>>> import numpy as np
>>> np.set_printoptions(precision=2, suppress=True, linewidth=140)
>>> def rd(a):
...     return np.round(a, 2) + 0
... 
>>> J = np.loadtxt("mat.csv", delimiter=",")
>>> print(J)
[[ -7.04  -1.91 -12.74  -3.42 -13.18]
 [ -6.51   0.71 -10.65  -4.09 -12.36]
 [ -5.21   0.23 -13.21  -2.81 -12.43]
 [ -5.88  -1.4  -10.48  -3.27 -12.03]
 [ -4.7   -0.6  -11.6   -2.1  -10.34]
 [ -5.6   -0.1  -12.4   -2.84 -10.79]
 [ -4.7   -0.16 -13.02  -2.28 -13.42]
 [ -4.6   -0.84 -11.87  -3.98 -12.06]
 [ -5.35   0.66 -12.45  -3.37 -12.62]
 [ -5.91  -0.19 -12.24  -3.58 -11.79]
 [ -4.93  -0.04 -11.61  -3.52 -11.47]
 [ -4.49   0.29 -13.15  -1.7  -12.04]
 [ -6.5    2.84 -13.14  -3.32 -12.26]
 [ -6.12   1.64 -10.24  -4.29 -11.85]
 [ -7.26  -0.84 -11.93  -1.18 -12.48]
 [ -4.82  -0.12 -11.1   -3.87 -10.23]
 [ -5.16   0.23 -11.78  -3.17 -11.8 ]
 [ -7.05  -2.13 -11.59  -1.95 -12.39]
 [ -6.32  -0.51 -11.53  -3.71 -11.12]
 [ -7.13  -0.08 -11.3   -2.84 -11.09]
 [ -5.51   0.71 -13.08  -2.74 -11.98]
 [ -4.46  -1.56 -11.14  -3.   -11.48]
 [ -4.85   0.04 -13.07  -4.35 -11.91]
 [ -5.87  -0.77 -11.76  -2.38 -11.55]
 [ -7.19  -0.23 -12.45  -4.09 -12.41]
 [ -7.05  -0.72 -12.4   -2.91 -10.99]
 [ -6.72  -2.29 -10.89  -1.69 -11.07]
 [ -5.15   0.2  -12.68  -4.47 -11.8 ]
 [ -5.97  -0.92 -13.17  -3.79 -12.41]
 [ -5.56   0.32 -11.62  -1.49 -12.92]
 [ -4.19  -0.55 -11.63  -1.75 -10.63]
 [ -6.59  -1.79 -12.72  -1.98 -11.91]
 [ -6.34   1.71 -12.45  -3.08 -11.39]
 [ -6.06  -2.25 -12.52  -3.07 -12.51]
 [ -6.01   1.19 -11.97  -2.55 -11.76]
 [ -6.52  -0.55 -13.06  -3.15  -9.8 ]]
>>> vec = np.array([0, 0, 0, 0, 3])
>>> y = J @ vec
>>> coef, lr = np.zeros(5), 1 / np.linalg.norm(J, 2) ** 2
>>> for i in range(200):
...     coef -= lr * J.T @ (J @ coef - y)
...     if i % 50 == 0: print(i, round(np.linalg.norm(J @ coef - y), 2))
... 
0 9.35
50 8.7
100 8.09
150 7.53
>>> print(rd(coef))
[0.46 0.06 0.99 0.22 1.7 ]
>>> print(rd(np.linalg.cond(J)))
26.56
>>> feats = np.loadtxt("run1.csv", delimiter=",")
>>> print(rd(feats))
[[0.17 0.08 0.22 0.11 0.22 0.19]
 [0.17 0.14 0.1  0.14 0.24 0.21]
 [0.04 0.07 0.3  0.11 0.22 0.26]
 [0.11 0.19 0.19 0.19 0.11 0.19]
 [0.17 0.19 0.14 0.17 0.08 0.25]
 [0.2  0.1  0.22 0.17 0.15 0.17]]
>>> print(rd(np.linalg.matrix_power(feats, 2)))
[[0.14 0.13 0.21 0.15 0.17 0.22]
 [0.15 0.13 0.19 0.15 0.16 0.21]
 [0.13 0.13 0.21 0.15 0.16 0.22]
 [0.14 0.13 0.2  0.15 0.17 0.21]
 [0.15 0.12 0.2  0.15 0.18 0.2 ]
 [0.13 0.12 0.21 0.15 0.17 0.21]]
>>> print(rd(np.linalg.matrix_power(feats, 100)))
[[0.14 0.13 0.2  0.15 0.17 0.21]
 [0.14 0.13 0.2  0.15 0.17 0.21]
 [0.14 0.13 0.2  0.15 0.17 0.21]
 [0.14 0.13 0.2  0.15 0.17 0.21]
 [0.14 0.13 0.2  0.15 0.17 0.21]
 [0.14 0.13 0.2  0.15 0.17 0.21]]
>>> p = np.eye(6)[5]
>>> for _ in range(4):
...     p = p @ feats
...     print(p.round(2))
... 
[0.2  0.1  0.22 0.17 0.15 0.17]
[0.13 0.12 0.21 0.15 0.17 0.21]
[0.14 0.13 0.2  0.15 0.17 0.21]
[0.14 0.13 0.2  0.15 0.17 0.21]
>>> rng = np.random.default_rng(394759)
>>> A = np.triu(rng.random((3, 3)) < 0.8, 1).astype(int)
>>> A = A + A.T
>>> print(A)
[[0 1 1]
 [1 0 1]
 [1 1 0]]
>>> # symmetric
>>> print(np.trace(A @ A @ A) // 6)
1
>>> print(A.sum(axis=0))
[2 2 2]
>>> low = np.diag(A.sum(axis=1)) - A
>>> print(round(np.linalg.det(low[1:, 1:])))
3
>>> print(low @ np.ones(3))
[0. 0. 0.]
>>> print(rd(np.linalg.eigvalsh(low)))
[0. 3. 3.]
>>> lab = rng.permutation(3)
>>> print(lab)
[0 1 2]
>>> M2 = A[lab][:, lab]
>>> print(np.allclose(M2, A))
True
>>> print(M2)
[[0 1 1]
 [1 0 1]
 [1 1 0]]
>>> print(np.diag(M2))
[0 0 0]
>>> print(np.trace(M2))
0
>>> vec = np.array([-6, 5, 9])
>>> y = A @ vec
>>> print(y)
[14  3 -1]
>>> print(rd(np.linalg.solve(A, y)))
[-6.  5.  9.]
>>> print(rd(np.linalg.solve(A.T, A[2])))
[0. 0. 1.]
>>> Q = A.astype(float).copy()
>>> for j in range(3):
...     Q[:, j] -= Q[:, :j] @ (Q[:, :j].T @ Q[:, j])
...     Q[:, j] /= np.linalg.norm(Q[:, j])
... 
>>> print(rd(Q.T @ Q))
[[1. 0. 0.]
 [0. 1. 0.]
 [0. 0. 1.]]
>>> print(rd(Q.T @ A))
[[1.41 0.71 0.71]
 [0.   1.22 0.41]
 [0.   0.   1.15]]
>>> vec = np.array([3, 3, 1])
>>> y = A @ vec
>>> coef, lr = np.zeros(3), 1 / np.linalg.norm(A, 2) ** 2
>>> for i in range(40):
...     coef -= lr * A.T @ (A @ coef - y)
...     if i % 10 == 0: print(i, round(np.linalg.norm(A @ coef - y), 2))
... 
0 1.22
10 0.07
20 0.0
30 0.0
>>> print(rd(np.linalg.cond(A)))
2.0
>>> arr = np.eye(3, dtype=int)[rng.permutation(3)] * np.array([1, 1, -1])
>>> print(arr)
[[ 0  1  0]
 [ 1  0  0]
 [ 0  0 -1]]
>>> # equal to its transpose
>>> vec = np.array([6, 1, 2])
>>> print(rd(np.linalg.det(arr)))
1.0
>>> print(rd(np.sort(np.abs(np.degrees(np.angle(np.linalg.eigvals(arr)))))))
[  0. 180. 180.]
>>> print(3 - np.linalg.matrix_rank(arr - np.eye(3), tol=1e-8))
1
>>> print([p for p in range(1, 25) if np.allclose(np.linalg.matrix_power(arr, p), np.eye(3))])
[2, 4, 6, 8, 10, 12, 14, 16, 18, 20, 22, 24]
>>> print(rd(np.linalg.inv(arr)))
[[ 0.  1.  0.]
 [ 1.  0.  0.]
 [ 0.  0. -1.]]
>>> print(rd(np.linalg.eigvals(arr).sum().real))
-1.0
>>> print(rd(np.linalg.det(2 * arr)), rd(np.linalg.det(arr)))
8.0 1.0
>>> r0 = np.array([-2, -3, 2])
>>> print(np.array([np.convolve(row, r0, "same") for row in arr]))
[[-2 -3  2]
 [-3  2  0]
 [ 0  2  3]]
>>> M = np.loadtxt("a.csv", delimiter=",")
>>> print(rd(M))
[[0.43 0.14 0.29 0.14 0.  ]
 [0.   0.25 0.25 0.25 0.25]
 [0.   0.4  0.2  0.2  0.2 ]
 [0.   0.33 0.17 0.5  0.  ]
 [0.22 0.22 0.22 0.22 0.11]]
>>> # a transition matrix
>>> print(rd(M[1] @ M[4]))
0.19
>>> print(rd(np.linalg.norm(M, axis=0)))
[0.48 0.64 0.51 0.65 0.34]
>>> print(rd(np.linalg.norm(M, 2)))
1.06
>>> print(rd(np.linalg.norm(M[1] - M[4])))
0.27
>>> print(rd(np.linalg.norm(M, "nuc")))
1.96
>>> W0 = np.load("test1.npy")
>>> print(W0)
[[-4.   -3.69  1.13 -2.09]
 [-1.06  4.7  -4.3   0.66]
 [-1.24  2.81 -4.39  0.96]
 [-2.41 -3.16  0.42 -2.67]
 [ 1.17  3.45 -5.21  2.12]
 [-3.67 -3.31 -1.27 -2.65]
 [-3.16 -3.4  -2.65 -0.7 ]
 [-1.01  3.17 -3.69  1.8 ]
 [-0.79  3.38 -4.18  2.35]
 [-3.7  -2.9   1.76 -0.98]
 [-0.74  5.22 -3.46  3.39]
 [ 0.53  4.08 -3.05  1.38]
 [-0.1   2.97 -3.18  5.63]
 [-3.64 -2.38 -0.2  -0.05]
 [-1.98  3.15 -4.07  2.06]
 [-2.67 -1.72  0.17 -2.64]]
>>> C = W0[[10, 6]].astype(float)
>>> for _ in range(7):
...     lab = np.linalg.norm(W0[:, None] - C, axis=-1).argmin(axis=1)
...     C = np.array([W0[lab == j].mean(axis=0) for j in range(2)])
... 
>>> print(lab)
[1 0 0 1 0 1 1 0 0 1 0 0 0 1 0 1]
>>> print(rd(C))
[[-0.58  3.66 -3.95  2.26]
 [-3.32 -2.94 -0.09 -1.68]]
>>> print(np.abs(C[1] - C[0]).argmax())
1
>>> M2 = np.c_[W0[:, :1] @ np.array([[0]]), np.array([4, 2, 4, 4, 0, 3, 3, 1, 2, 5, 1, 3, 5, 5, 0, 1])]
>>> print(M2)
[[0. 4.]
 [0. 2.]
 [0. 4.]
 [0. 4.]
 [0. 0.]
 [0. 3.]
 [0. 3.]
 [0. 1.]
 [0. 2.]
 [0. 5.]
 [0. 1.]
 [0. 3.]
 [0. 5.]
 [0. 5.]
 [0. 0.]
 [0. 1.]]
>>> print(rd(np.linalg.norm(np.linalg.qr(W0)[0].T @ M2, axis=0) ** 2 / ((M2 ** 2).sum(axis=0) + 1e-12)))
[0.   0.75]
>>> print(np.linalg.matrix_rank(M2))
1
>>> print(rd(np.linalg.lstsq(W0, M2[:, 0])[0]))
[0. 0. 0. 0.]
>>> T = np.stack([W0, -1 * W0, W0[::-1]])
>>> print(T.sum(axis=0))
[[-2.67 -1.72  0.17 -2.64]
 [-1.98  3.15 -4.07  2.06]
 [-3.64 -2.38 -0.2  -0.05]
 [-0.1   2.97 -3.18  5.63]
 [ 0.53  4.08 -3.05  1.38]
 [-0.74  5.22 -3.46  3.39]
 [-3.7  -2.9   1.76 -0.98]
 [-0.79  3.38 -4.18  2.35]
 [-1.01  3.17 -3.69  1.8 ]
 [-3.16 -3.4  -2.65 -0.7 ]
 [-3.67 -3.31 -1.27 -2.65]
 [ 1.17  3.45 -5.21  2.12]
 [-2.41 -3.16  0.42 -2.67]
 [-1.24  2.81 -4.39  0.96]
 [-1.06  4.7  -4.3   0.66]
 [-4.   -3.69  1.13 -2.09]]
>>> print(np.linalg.matrix_rank(T.reshape(3, -1)))
2
>>> G = np.cov(W0, rowvar=False)
>>> print(rd(np.median(W0, axis=0)))
[-1.61  2.89 -3.12  0.81]
>>> print(rd(np.polyfit(W0[:, 1], W0[:, 2], 1)))
[-0.55 -1.84]
>>> print(np.argsort(-W0.std(axis=0).round(6), kind="stable"))
[1 3 2 0]
>>> print(rd(W0.std(axis=0)))
[1.56 3.35 2.17 2.32]
>>> print(np.argwhere(np.triu(np.abs(np.corrcoef(W0.T)) > 0.8, 1)))
[[0 1]
 [1 2]
 [1 3]]
>>> print(rd(np.corrcoef(W0.T)))
[[ 1.    0.87 -0.79  0.75]
 [ 0.87  1.   -0.85  0.82]
 [-0.79 -0.85  1.   -0.72]
 [ 0.75  0.82 -0.72  1.  ]]
